$ ipython --no-banner

In [1]: import numpy as np

In [2]: np.set_printoptions(precision=2, suppress=True, linewidth=160)

In [3]: rng = np.random.default_rng(15010)

In [4]: t = np.sort(rng.uniform(-2, 2, 32))

In [5]: data = np.c_[t, t ** 2, t ** 3] @ np.array([[1, 5, 3, 0], [5, 6, 1, 6], [2, 0, 3, 1]])

In [6]: data.round(2) + 0
Out[6]: 
array([[  2.8 ,  10.  , -18.9 ,  13.29],
       [  3.  ,   6.01, -12.39,  10.13],
       [  2.8 ,   3.88,  -9.15,   8.18],
       [  2.44,   2.24,  -6.78,   6.48],
       [  1.87,   0.71,  -4.58,   4.62],
       [  1.69,   0.36,  -4.08,   4.13],
       [  1.48,   0.  ,  -3.55,   3.59],
       [  1.38,  -0.15,  -3.31,   3.34],
       [  1.25,  -0.34,  -3.02,   3.03],
       [  0.72,  -0.88,  -2.  ,   1.84],
       [  0.63,  -0.93,  -1.85,   1.65],
       [  0.56,  -0.97,  -1.73,   1.51],
       [  0.32,  -1.04,  -1.32,   1.  ],
       [  0.25,  -1.04,  -1.19,   0.84],
       [ -0.04,  -0.63,  -0.45,   0.14],
       [ -0.01,  -0.03,  -0.02,   0.  ],
       [  0.  ,  -0.02,  -0.01,   0.  ],
       [  1.31,   2.93,   1.54,   1.01],
       [  1.47,   3.19,   1.68,   1.15],
       [  1.54,   3.3 ,   1.73,   1.21],
       [  2.26,   4.38,   2.34,   1.86],
       [  2.92,   5.28,   2.88,   2.45],
       [  4.01,   6.65,   3.76,   3.44],
       [  4.16,   6.83,   3.88,   3.58],
       [  6.1 ,   9.03,   5.45,   5.32],
       [  7.83,  10.83,   6.86,   6.85],
       [  9.71,  12.66,   8.42,   8.5 ],
       [ 16.44,  18.56,  14.18,  14.29],
       [ 20.5 ,  21.77,  17.77,  17.71],
       [ 32.62,  30.45,  28.9 ,  27.67],
       [ 34.55,  31.74,  30.72,  29.23],
       [ 37.21,  33.49,  33.24,  31.37]])

In [7]: # rows and columns are dependent

In [8]: Uu, s, VT = np.linalg.svd(data)

In [9]: np.argmax(s[:-1] / (s[1:] + 1e-6)) + 1
Out[9]: np.int64(3)

In [10]: Y = Uu[:, :3] @ np.diag(s[:3]) @ VT[:3]

In [11]: np.round(np.linalg.norm(data - Y, 2), 2), np.round(s[3], 2)
Out[11]: (np.float64(0.0), np.float64(0.0))

In [12]: np.linalg.matrix_rank(Y)
Out[12]: np.int64(3)

In [13]: Y.round(2) + 0
Out[13]: 
array([[  2.8 ,  10.  , -18.9 ,  13.29],
       [  3.  ,   6.01, -12.39,  10.13],
       [  2.8 ,   3.88,  -9.15,   8.18],
       [  2.44,   2.24,  -6.78,   6.48],
       [  1.87,   0.71,  -4.58,   4.62],
       [  1.69,   0.36,  -4.08,   4.13],
       [  1.48,   0.  ,  -3.55,   3.59],
       [  1.38,  -0.15,  -3.31,   3.34],
       [  1.25,  -0.34,  -3.02,   3.03],
       [  0.72,  -0.88,  -2.  ,   1.84],
       [  0.63,  -0.93,  -1.85,   1.65],
       [  0.56,  -0.97,  -1.73,   1.51],
       [  0.32,  -1.04,  -1.32,   1.  ],
       [  0.25,  -1.04,  -1.19,   0.84],
       [ -0.04,  -0.63,  -0.45,   0.14],
       [ -0.01,  -0.03,  -0.02,   0.  ],
       [  0.  ,  -0.02,  -0.01,   0.  ],
       [  1.31,   2.93,   1.54,   1.01],
       [  1.47,   3.19,   1.68,   1.15],
       [  1.54,   3.3 ,   1.73,   1.21],
       [  2.26,   4.38,   2.34,   1.86],
       [  2.92,   5.28,   2.88,   2.45],
       [  4.01,   6.65,   3.76,   3.44],
       [  4.16,   6.83,   3.88,   3.58],
       [  6.1 ,   9.03,   5.45,   5.32],
       [  7.83,  10.83,   6.86,   6.85],
       [  9.71,  12.66,   8.42,   8.5 ],
       [ 16.44,  18.56,  14.18,  14.29],
       [ 20.5 ,  21.77,  17.77,  17.71],
       [ 32.62,  30.45,  28.9 ,  27.67],
       [ 34.55,  31.74,  30.72,  29.23],
       [ 37.21,  33.49,  33.24,  31.37]])

In [14]: round(np.linalg.norm(data - Y) / np.linalg.norm(data), 2)
Out[14]: np.float64(0.0)

In [15]: np.linalg.matrix_rank(data, rtol=0.05)
Out[15]: np.int64(3)

In [16]: np.round(data @ np.linalg.pinv(data) @ data, 2) + 0
Out[16]: 
array([[  2.8 ,  10.  , -18.9 ,  13.29],
       [  3.  ,   6.01, -12.39,  10.13],
       [  2.8 ,   3.88,  -9.15,   8.18],
       [  2.44,   2.24,  -6.78,   6.48],
       [  1.87,   0.71,  -4.58,   4.62],
       [  1.69,   0.36,  -4.08,   4.13],
       [  1.48,   0.  ,  -3.55,   3.59],
       [  1.38,  -0.15,  -3.31,   3.34],
       [  1.25,  -0.34,  -3.02,   3.03],
       [  0.72,  -0.88,  -2.  ,   1.84],
       [  0.63,  -0.93,  -1.85,   1.65],
       [  0.56,  -0.97,  -1.73,   1.51],
       [  0.32,  -1.04,  -1.32,   1.  ],
       [  0.25,  -1.04,  -1.19,   0.84],
       [ -0.04,  -0.63,  -0.45,   0.14],
       [ -0.01,  -0.03,  -0.02,   0.  ],
       [  0.  ,  -0.02,  -0.01,   0.  ],
       [  1.31,   2.93,   1.54,   1.01],
       [  1.47,   3.19,   1.68,   1.15],
       [  1.54,   3.3 ,   1.73,   1.21],
       [  2.26,   4.38,   2.34,   1.86],
       [  2.92,   5.28,   2.88,   2.45],
       [  4.01,   6.65,   3.76,   3.44],
       [  4.16,   6.83,   3.88,   3.58],
       [  6.1 ,   9.03,   5.45,   5.32],
       [  7.83,  10.83,   6.86,   6.85],
       [  9.71,  12.66,   8.42,   8.5 ],
       [ 16.44,  18.56,  14.18,  14.29],
       [ 20.5 ,  21.77,  17.77,  17.71],
       [ 32.62,  30.45,  28.9 ,  27.67],
       [ 34.55,  31.74,  30.72,  29.23],
       [ 37.21,  33.49,  33.24,  31.37]])

In [17]: np.linalg.lstsq(data[:-1].T, data[-1])[2]
Out[17]: np.int32(3)

In [18]: np.abs(np.diag(np.linalg.qr(data)[1])) > 1e-9
Out[18]: array([ True,  True,  True, False])

In [19]: Xs = data - data.mean(axis=0)

In [20]: Uu, s, VT = np.linalg.svd(Xs, full_matrices=False)

In [21]: s.round(2) + 0
Out[21]: array([108.4 ,  30.05,   9.69,   0.  ])

In [22]: np.abs(VT[0]).argmax()
Out[22]: np.int64(2)

In [23]: np.abs(Uu[:, 0]).argmax()
Out[23]: np.int64(31)

In [24]: (np.sign(Uu[:, 0]) == np.sign(Uu[0, 0])).astype(int)
Out[24]: array([1, 1, 1, 1, 1, 1, 1, 1, 1, 1, 1, 1, 1, 1, 1, 1, 1, 1, 1, 1, 1, 1, 1, 1, 0, 0, 0, 0, 0, 0, 0, 0])

In [25]: gram = np.cov(data, rowvar=False)

In [26]: np.round(np.corrcoef(data[:, 2], data[:, 0])[0, 1], 2)
Out[26]: np.float64(0.9)

In [27]: np.corrcoef(data.T)
Out[27]: 
array([[1.  , 0.97, 0.9 , 0.96],
       [0.97, 1.  , 0.85, 0.95],
       [0.9 , 0.85, 1.  , 0.74],
       [0.96, 0.95, 0.74, 1.  ]])

In [28]: data.std(axis=0)
Out[28]: array([10.19,  9.8 , 11.29,  8.43])

In [29]: np.argsort(-data.std(axis=0).round(6), kind="stable")
Out[29]: array([2, 0, 1, 3])

In [30]: np.round(np.linalg.eigvalsh(gram)[::-1], 2) + 0
Out[30]: array([379.08,  29.13,   3.03,   0.  ])

In [31]: s = 3 * 0.2 ** np.arange(3)

In [32]: Q, _ = np.linalg.qr(np.array([[2.0, -0.2, -2.0], [-0.3, -0.4, -0.1], [-0.7, 0.6, -0.8]]))

In [33]: mat = rng.normal(size=(21, 3)) * s @ Q

In [34]: mat.round(2) + 0
Out[34]: 
array([[ 1.47,  0.65, -1.91],
       [-6.85,  1.78,  1.69],
       [ 0.72,  0.57, -0.97],
       [-0.37, -0.13,  0.13],
       [-4.79,  0.75,  1.52],
       [ 1.37,  0.  , -0.73],
       [ 3.26, -0.49, -1.02],
       [-0.22, -0.66,  1.16],
       [ 2.61, -0.57, -0.42],
       [-2.22,  0.23,  1.18],
       [-1.79,  0.53,  0.36],
       [ 1.77,  0.01, -1.29],
       [-1.58,  0.26,  0.94],
       [-0.5 ,  0.21, -0.14],
       [-1.33,  0.27,  0.44],
       [-0.37,  0.3 , -0.17],
       [-4.14,  0.62,  1.65],
       [ 0.55,  0.25, -0.52],
       [-4.8 ,  0.73,  1.89],
       [ 0.55, -0.23, -0.01],
       [ 1.86, -0.59, -0.38]])

In [35]: lab = mat[:, 2] > np.median(mat[:, 2])

In [36]: f = mat[lab].mean(axis=0) - mat[~lab].mean(axis=0)

In [37]: lab.astype(int)
Out[37]: array([0, 1, 0, 1, 1, 0, 0, 1, 0, 1, 1, 0, 1, 0, 1, 0, 1, 0, 1, 0, 0])

In [38]: f
Out[38]: array([-4.02,  0.43,  1.78])

In [39]: np.argsort(-np.abs(f).round(6), kind="stable")
Out[39]: array([0, 2, 1])

In [40]: np.round((((mat - mat.mean(axis=0)) @ f > 0) == lab).mean(), 2)
Out[40]: np.float64(0.9)

In [41]: ((mat - mat.mean(axis=0)) @ f > 0).astype(int)
Out[41]: array([0, 1, 0, 0, 1, 0, 0, 0, 0, 1, 1, 0, 1, 0, 1, 0, 1, 0, 1, 0, 0])

In [42]: gram = np.cov(mat, rowvar=False)

In [43]: np.linalg.eigvalsh(gram)[::-1]
Out[43]: array([8.19, 0.38, 0.01])

In [44]: gram
Out[44]: 
array([[ 7.09, -1.19, -2.5 ],
       [-1.19,  0.33,  0.24],
       [-2.5 ,  0.24,  1.17]])

In [45]: mat.std(axis=0)
Out[45]: array([2.6 , 0.56, 1.05])

In [46]: W0 = np.load("m.npy")

In [47]: W0
Out[47]: 
array([[ -1,  -2,   1,  -3,  -2,   1,  -1,  -3,   1],
       [  2,   0,   3,   0,  -1,  -1,  -3,  -3,  -1],
       [  3,  -2,   5,   2,  -3,   0,  -5,  -1,  -1],
       [  2,   1,   3,   0,  -4,  -1,  -5,   2,  -3],
       [  0,  -2,   3,  -1,  -1,   0,  -8,   2,  -6],
       [ -2,   1,   1,  -1,  -2,   0,  -5,   4,  -4],
       [ -4,   4,   0,  -3,  -2,   0,  -3,   4,  -1],
       [ -6,   4,  -1,  -6,  -4,  -3,  -2,   6,  -1],
       [ -6,   5,   1,  -5,  -1,  -2,  -3,   4,  -1],
       [ -6,   7,   4,  -2,  -3,  -4,  -3,   1,  -1],
       [ -3,   7,   4,   0,   0,  -5,  -1,  -1,   2],
       [ -4,   8,   2,   2,  -3,  -3,   2,   2,   1],
       [ -1,   9,   0,   2,  -6,  -6,   5,  -1,  -1],
       [  1,   9,  -1,   4,  -4,  -6,   6,   0,   0],
       [  4,   9,  -3,   5,  -2,  -3,   4,  -2,   0],
       [  3,   6,  -5,   4,  -5,  -3,   7,  -5,   1],
       [  6,   6,  -5,   5,  -7,   0,   8,  -2,   1],
       [  3,   6,  -7,   2,  -4,   0,  11,  -3,   0],
       [  2,   8,  -4,   5,  -7,  -3,   8,  -6,   3],
       [  4,  10,  -3,   3,  -4,  -2,  10,  -6,   4],
       [  6,  11,  -2,   2,  -3,  -4,   9,  -9,   4],
       [  8,  12,   0,  -1,   0,  -4,   7,  -8,   7],
       [  8,  14,  -2,   0,   2,  -6,   8, -10,   4],
       [  7,  12,  -2,  -1,   0,  -3,   8,  -9,   2],
       [  6,   9,  -2,  -4,   1,  -1,   7,  -7,   0],
       [  6,   7,   1,  -1,   1,  -1,   5,  -9,   0],
       [  9,   8,   1,  -1,   1,  -1,   8,  -6,   0],
       [  9,   5,   0,  -4,  -1,  -2,  11,  -6,   2],
       [  8,   7,   1,  -4,   0,   1,  11,  -4,   5]])

In [48]: d = np.linalg.norm(W0[:, None] - W0[None], axis=-1)

In [49]: np.linalg.matrix_rank(d ** 2)
Out[49]: np.int64(11)

In [50]: np.unravel_index(d.round(6).argmax(), d.shape)
Out[50]: (np.int64(4), np.int64(22))

In [51]: d[:5, :5]
Out[51]: 
array([[ 0.  ,  6.24,  9.11,  9.8 , 11.58],
       [ 6.24,  0.  ,  5.1 ,  6.56,  9.22],
       [ 9.11,  5.1 ,  0.  ,  5.74,  8.31],
       [ 9.8 ,  6.56,  5.74,  0.  ,  6.48],
       [11.58,  9.22,  8.31,  6.48,  0.  ]])

In [52]: np.flatnonzero(d[2] < d.mean() / 2)
Out[52]: array([1, 2, 3])
